$ python3 -q
>>> import numpy as np
>>> np.set_printoptions(precision=2, suppress=True, linewidth=140, floatmode="fixed")
>>> mat = np.array([[3, 1, 2, 2, 3, 1],
...     [0, 0, 3, 3, 1, 0],
...     [0, 0, 1, 3, 2, 3],
...     [0, 3, 3, 2, 0, 0],
...     [2, 3, 3, 0, 2, 1],
...     [1, 3, 3, 2, 3, 0],
...     [3, 0, 3, 3, 1, 0]])
>>> mat[:, 5] = 3 * mat[:, 1]
>>> mat
array([[3, 1, 2, 2, 3, 3],
       [0, 0, 3, 3, 1, 0],
       [0, 0, 1, 3, 2, 0],
       [0, 3, 3, 2, 0, 9],
       [2, 3, 3, 0, 2, 9],
       [1, 3, 3, 2, 3, 9],
       [3, 0, 3, 3, 1, 0]])
>>> C2 = mat.T @ mat
>>> C2
array([[ 23,  12,  24,  17,  19,  36],
       [ 12,  28,  29,  14,  18,  84],
       [ 24,  29,  50,  37,  29,  87],
       [ 17,  14,  37,  39,  24,  42],
       [ 19,  18,  29,  24,  28,  54],
       [ 36,  84,  87,  42,  54, 252]])
>>> print(np.round(np.linalg.eigvalsh(C2)[::-1], 2) + 0)
[344.50  54.37  13.18   6.61   1.34   0.00]
>>> mat.mean(axis=0)
array([1.29, 1.43, 2.57, 2.14, 1.71, 4.29])
>>> mat - mat[0]
array([[ 0,  0,  0,  0,  0,  0],
       [-3, -1,  1,  1, -2, -3],
       [-3, -1, -1,  1, -1, -3],
       [-3,  2,  1,  0, -3,  6],
       [-1,  2,  1, -2, -1,  6],
       [-2,  2,  1,  0,  0,  6],
       [ 0, -1,  1,  1, -2, -3]])
>>> np.linalg.rank(mat)
Traceback (most recent call last):
  File "<python-input-10>", line 1, in <module>
    np.linalg.rank(mat)
    ^^^^^^^^^^^^^^
AttributeError: module 'numpy.linalg' has no attribute 'rank'
>>> np.unravel_index(np.abs(mat).argmax(), mat.shape)
(np.int64(3), np.int64(5))
>>> np.count_nonzero(mat)
np.int64(31)
>>> print(np.linalg.matrix_rank(mat))
5
>>> mat.shape
(7, 6)
>>> round(float(np.linalg.norm(mat)), 2)
20.49
>>> r0, r1 = mat[5], mat[6]
>>> r0 @ r1
np.int64(21)
>>> pr = (r0 @ r1) / (r0 @ r0) * r0
>>> r1 - pr
array([ 2.81, -0.56,  2.44,  2.63,  0.44, -1.67])
>>> print(round(float(np.linalg.norm(r0 + r1) ** 2 + np.linalg.norm(r0 - r1) ** 2), 2))
282.0
>>> np.outer(r0, r1)
array([[ 3,  0,  3,  3,  1,  0],
       [ 9,  0,  9,  9,  3,  0],
       [ 9,  0,  9,  9,  3,  0],
       [ 6,  0,  6,  6,  2,  0],
       [ 9,  0,  9,  9,  3,  0],
       [27,  0, 27, 27,  9,  0]])
